>>> import numpy as np
>>> np.set_printoptions(precision=2, suppress=True, linewidth=140, floatmode="fixed")
>>> sv = 5 * 0.9 ** np.arange(3)
>>> Q, _ = np.linalg.qr(np.array([[-0.3, 0.0, 0.7], [0.8, -0.4, -0.2], [-1.4, -0.9, 0.3]]))
>>> rng = np.random.default_rng(92)
>>> feats = rng.normal(size=(24, 3)) * sv @ Q
>>> print(feats)
[[  4.68   5.07  12.34]
 [ -3.48  -1.58   7.36]
 [  1.47   0.18   3.57]
 [ -5.56  -1.57   1.90]
 [  3.84   4.13  -3.46]
 [  1.18   1.87   4.36]
 [  3.59   0.18  -0.36]
 [ -4.39   1.84  -6.16]
 [ -2.16   6.23   1.64]
 [ -2.41 -12.23  -1.75]
 [  0.27  -0.62  -1.53]
 [  1.67   4.39  -3.00]
 [  4.45  12.14 -15.91]
 [  4.04  -1.14  -3.84]
 [ -2.30  -0.07   3.52]
 [  0.80   1.88  -1.75]
 [  0.49  -3.78   2.04]
 [ -0.12  -2.92  -2.71]
 [  5.39  -0.05  -1.61]
 [ -3.79   1.47   0.48]
 [  6.28   0.43  -3.12]
 [ -6.02  -4.53  -3.87]
 [  7.30   1.19   3.31]
 [ -3.62  -1.26   2.59]]
>>> vec = np.array([0, 2, 1])
>>> rhs = feats @ vec
>>> print(np.linalg.solve(feats.T @ feats, feats.T @ rhs))
[0.00 2.00 1.00]
>>> rhs = rhs + 0.1 * rng.normal(size=24)
>>> print(rhs)
[ 22.46   4.41   3.88  -1.26   4.72   8.16  -0.07  -2.47  14.01 -26.35  -2.88   5.73   8.48  -6.24   3.62   2.17  -5.35  -8.55  -1.74
   3.46  -2.39 -13.05   5.77   0.09]
>>> beta, *_ = np.linalg.lstsq(feats, rhs)
>>> print(beta)
[-0.01  2.01  1.01]
>>> print(np.round(feats.T @ (rhs - feats @ beta), 2) + 0)
[0.00 0.00 0.00]
>>> print([round(float(np.linalg.norm(np.linalg.solve(feats.T @ feats + lam * np.eye(3), feats.T @ rhs))), 2) for lam in (0, 1, 10, 100)])
[2.25, 2.24, 2.19, 1.77]
>>> print(np.round(np.linalg.norm(rhs - feats @ beta), 2))
0.49
>>> out = np.array([[0, 2, -3], [-1, -1, 3], [3, 1, 3]])
>>> print(np.linalg.matrix_rank(np.vstack([feats, out.T])))
3
>>> cov = np.cov(feats, rowvar=False)
>>> print(cov.shape)
(3, 3)
>>> print(np.median(feats, axis=0))
[ 0.64  0.18 -0.95]
>>> print(cov)
[[15.26  6.68 -1.92]
 [ 6.68 19.93 -5.28]
 [-1.92 -5.28 28.14]]
>>> print(np.argsort(-feats.std(axis=0).round(6), kind="stable"))
[2 1 0]
>>> X = np.loadtxt("w.csv", delimiter=",")
>>> print(X)
[[0.00 1.00 1.00]
 [1.00 0.00 1.00]
 [1.00 1.00 0.00]]
>>> P = np.triu(np.array([[0, 1, 1], [0, 2, 1], [2, 2, 1]]), 1) + np.eye(3)
>>> out = P @ X @ np.linalg.inv(P)
>>> print(round(float(np.linalg.det(out)), 2))
2.0
>>> print(np.linalg.matrix_rank(out))
3
>>> print(np.poly(out))
[ 1.00  0.00 -3.00 -2.00]
>>> vals, vecs = np.linalg.eigh(X)
>>> print(np.round(vecs @ np.diag(vals) @ vecs.T, 2) + 0)
[[0.00 1.00 1.00]
 [1.00 0.00 1.00]
 [1.00 1.00 0.00]]
>>> print((vals > 1e-8).sum(), (vals < -1e-8).sum())
1 2
>>> print(np.linalg.eigvalsh(X @ X))
[1.00 1.00 4.00]
>>> print(vals)
[-1.00 -1.00  2.00]
>>> print(np.linalg.eigvalsh(X + -1 * np.eye(3)))
[-2.00 -2.00  1.00]
>>> print(vals.sum(), np.trace(X))
0.0 0.0
>>> print(np.abs(vecs[:, -1]))
[0.58 0.58 0.58]
>>> print(np.unique(vals.round(6) + 0, return_counts=True)[1])
[2 1]
>>> data = np.loadtxt("data.csv", delimiter=",")
>>> print(data)
[[-0.82  1.00 -0.18]
 [-0.42  1.00  0.85]
 [-0.76  1.00 -0.56]
 [ 0.79 -1.00  0.79]
 [-0.26  0.96  0.26]
 [ 0.94 -1.00  0.98]
 [ 0.49  0.87  0.96]
 [-0.49  1.00  0.49]
 [ 0.69  0.60  0.98]
 [ 0.32 -0.77  0.29]
 [-0.42  0.99  0.18]
 [-0.83 -0.76 -1.00]
 [ 0.87 -0.99  0.96]
 [-0.32  1.00  0.65]
 [-0.56  1.00  0.72]
 [ 0.67  0.93  0.99]
 [-0.65 -0.35 -0.96]
 [-0.18  1.00  0.91]
 [ 0.49 -1.00 -0.49]
 [ 0.15 -0.99 -0.70]
 [-0.03 -1.00 -0.98]
 [ 0.29 -0.55  0.40]
 [ 0.74 -0.91  0.92]
 [ 0.24 -0.74  0.12]]
>>> print(round(float(np.linalg.eigvals(X).sum().real), 2))
-0.0
>>> print(round(np.linalg.det(X.T), 2))
2.0
>>> print(np.einsum("ij,ji->", X, X))
6.0
>>> print(np.round(np.linalg.det(X[::-1]), 2))
-2.0
>>> print(np.kron(np.eye(2, dtype=int), X))
[[0.00 1.00 1.00 0.00 0.00 0.00]
 [1.00 0.00 1.00 0.00 0.00 0.00]
 [1.00 1.00 0.00 0.00 0.00 0.00]
 [0.00 0.00 0.00 0.00 1.00 1.00]
 [0.00 0.00 0.00 1.00 0.00 1.00]
 [0.00 0.00 0.00 1.00 1.00 0.00]]
>>> print(np.round(np.linalg.det(2 * X), 2), round(float(np.linalg.det(X)), 2))
16.0 2.0
